>>> import numpy as np
>>> np.set_printoptions(precision=1, suppress=True, linewidth=160)
>>> mat = np.load("w.npy")
>>> mat.round(1) + 0
array([[-0.2, -0.5,  0.5, -0.3, -0.5,  0.2],
       [ 0.5,  0. , -0.3,  0. , -0.5,  0.6],
       [-0.2,  0.6, -0.1, -0.5, -0.5, -0.3],
       [ 0.4, -0.2,  0. , -0.8,  0.4,  0. ],
       [ 0.6,  0.4,  0.7,  0.1,  0. , -0.2],
       [-0.3,  0.4,  0.3, -0.1,  0.3,  0.7]])
>>> # keeps lengths
>>> x = np.array([7, -5, -8, -4, -4, 0])
>>> np.round(np.linalg.inv(mat), 1) + 0
array([[-0.2,  0.5, -0.2,  0.4,  0.6, -0.3],
       [-0.5,  0. ,  0.6, -0.2,  0.4,  0.4],
       [ 0.5, -0.3, -0.1,  0. ,  0.7,  0.3],
       [-0.3,  0. , -0.5, -0.8,  0.1, -0.1],
       [-0.5, -0.5, -0.5,  0.4,  0. ,  0.3],
       [ 0.2,  0.6, -0.3,  0. , -0.2,  0.7]])
>>> np.abs(np.linalg.eigvals(mat))
array([1., 1., 1., 1., 1., 1.])
>>> np.sort(np.abs(np.degrees(np.angle(np.linalg.eigvals(mat)))))
array([  0. ,  85. ,  85. , 108.9, 108.9, 180. ])
>>> 6 - np.linalg.matrix_rank(mat - np.eye(6), tol=1e-8)
np.int64(1)
>>> rng = np.random.default_rng(6908)
>>> labels = rng.permutation(6)
>>> labels
array([5, 0, 4, 3, 2, 1])
>>> A2 = mat[labels][:, labels]
>>> np.round(np.linalg.det(A2), 1), round(float(np.linalg.det(mat[labels])), 1)
(np.float64(-1.0), 1.0)
>>> np.round(np.trace(A2), 1)
np.float64(-0.5)
>>> np.sort(np.abs(np.linalg.eigvals(A2)))
array([1., 1., 1., 1., 1., 1.])
>>> A2 = np.linalg.inv(mat)
>>> round(np.linalg.cond(mat), 1)
np.float64(1.0)
>>> np.round(np.linalg.det(mat) * np.linalg.det(A2), 1)
np.float64(1.0)
>>> np.allclose(A2, mat.T)
True
>>> np.round(np.linalg.slogdet(mat)[0], 1)
np.float64(-1.0)
>>> (np.abs(A2) > 1e-9).astype(int)
array([[1, 1, 1, 1, 1, 1],
       [1, 1, 1, 1, 1, 1],
       [1, 1, 1, 1, 1, 1],
       [1, 1, 1, 1, 1, 1],
       [1, 1, 1, 1, 1, 1],
       [1, 1, 1, 1, 1, 1]])
>>> np.round(mat @ A2, 1) + 0
array([[1., 0., 0., 0., 0., 0.],
       [0., 1., 0., 0., 0., 0.],
       [0., 0., 1., 0., 0., 0.],
       [0., 0., 0., 1., 0., 0.],
       [0., 0., 0., 0., 1., 0.],
       [0., 0., 0., 0., 0., 1.]])
>>> np.round(np.linalg.det(mat) * A2, 1) + 0
array([[ 0.2, -0.5,  0.2, -0.4, -0.6,  0.3],
       [ 0.5,  0. , -0.6,  0.2, -0.4, -0.4],
       [-0.5,  0.3,  0.1,  0. , -0.7, -0.3],
       [ 0.3,  0. ,  0.5,  0.8, -0.1,  0.1],
       [ 0.5,  0.5,  0.5, -0.4,  0. , -0.3],
       [-0.2, -0.6,  0.3,  0. ,  0.2, -0.7]])
